$ python -q
>>> import numpy as np
>>> import numpy.linalg as la
>>> np.set_printoptions(precision=3, suppress=True, linewidth=100)
>>> X = np.array([[2.0, -2.0, 0.0, 2.0, 0.0, 0.0, 8.0, 0.0],
...     [-3.0, -3.0, 1.0, -2.0, 1.0, 0.0, 9.0, 6.0],
...     [-2.0, -2.0, -3.0, 1.0, 0.0, 3.0, 8.0, 9.0],
...     [-2.0, 3.0, 1.0, -3.0, 3.0, 8.0, 6.0, 6.0],
...     [0.0, 0.0, 0.0, 0.0, -3.0, -4.0, 1.0, -5.0],
...     [0.0, 0.0, 0.0, 0.0, -4.0, -4.0, 5.0, -3.0],
...     [0.0, 0.0, 0.0, 0.0, 4.0, -4.0, -2.0, 4.0],
...     [0.0, 0.0, 0.0, 0.0, -2.0, -5.0, -1.0, -3.0]])
>>> gram = X.T @ X
>>> np.diag(gram)
array([ 21.,  26.,  11.,  18.,  55., 146., 276., 212.])
>>> la.matrix_rank(gram)
np.int64(8)
>>> np.round(la.eigvalsh(gram)[::-1], 3) + 0
array([455.988, 179.217,  72.529,  29.055,  19.491,   8.29 ,   0.43 ,   0.   ])
>>> t = np.radians(135)
>>> Rm = np.eye(8)
>>> Rm[2, 2] = Rm[4, 4] = np.cos(t)
>>> Rm[2, 4], Rm[4, 2] = -np.sin(t), np.sin(t)
>>> Rm
array([[ 1.   ,  0.   ,  0.   ,  0.   ,  0.   ,  0.   ,  0.   ,  0.   ],
       [ 0.   ,  1.   ,  0.   ,  0.   ,  0.   ,  0.   ,  0.   ,  0.   ],
       [ 0.   ,  0.   , -0.707,  0.   , -0.707,  0.   ,  0.   ,  0.   ],
       [ 0.   ,  0.   ,  0.   ,  1.   ,  0.   ,  0.   ,  0.   ,  0.   ],
       [ 0.   ,  0.   ,  0.707,  0.   , -0.707,  0.   ,  0.   ,  0.   ],
       [ 0.   ,  0.   ,  0.   ,  0.   ,  0.   ,  1.   ,  0.   ,  0.   ],
       [ 0.   ,  0.   ,  0.   ,  0.   ,  0.   ,  0.   ,  1.   ,  0.   ],
       [ 0.   ,  0.   ,  0.   ,  0.   ,  0.   ,  0.   ,  0.   ,  1.   ]])
>>> other = X @ Rm.T
>>> print(np.allclose(X @ X.T, other @ other.T))
True
>>> round(la.det(Rm), 3), round(float(np.trace(Rm)), 3)
(np.float64(1.0), 4.586)
>>> other.round(3) + 0
array([[ 2.   , -2.   ,  0.   ,  2.   ,  0.   ,  0.   ,  8.   ,  0.   ],
       [-3.   , -3.   , -1.414, -2.   ,  0.   ,  0.   ,  9.   ,  6.   ],
       [-2.   , -2.   ,  2.121,  1.   , -2.121,  3.   ,  8.   ,  9.   ],
       [-2.   ,  3.   , -2.828, -3.   , -1.414,  8.   ,  6.   ,  6.   ],
       [ 0.   ,  0.   ,  2.121,  0.   ,  2.121, -4.   ,  1.   , -5.   ],
       [ 0.   ,  0.   ,  2.828,  0.   ,  2.828, -4.   ,  5.   , -3.   ],
       [ 0.   ,  0.   , -2.828,  0.   , -2.828, -4.   , -2.   ,  4.   ],
       [ 0.   ,  0.   ,  1.414,  0.   ,  1.414, -5.   , -1.   , -3.   ]])
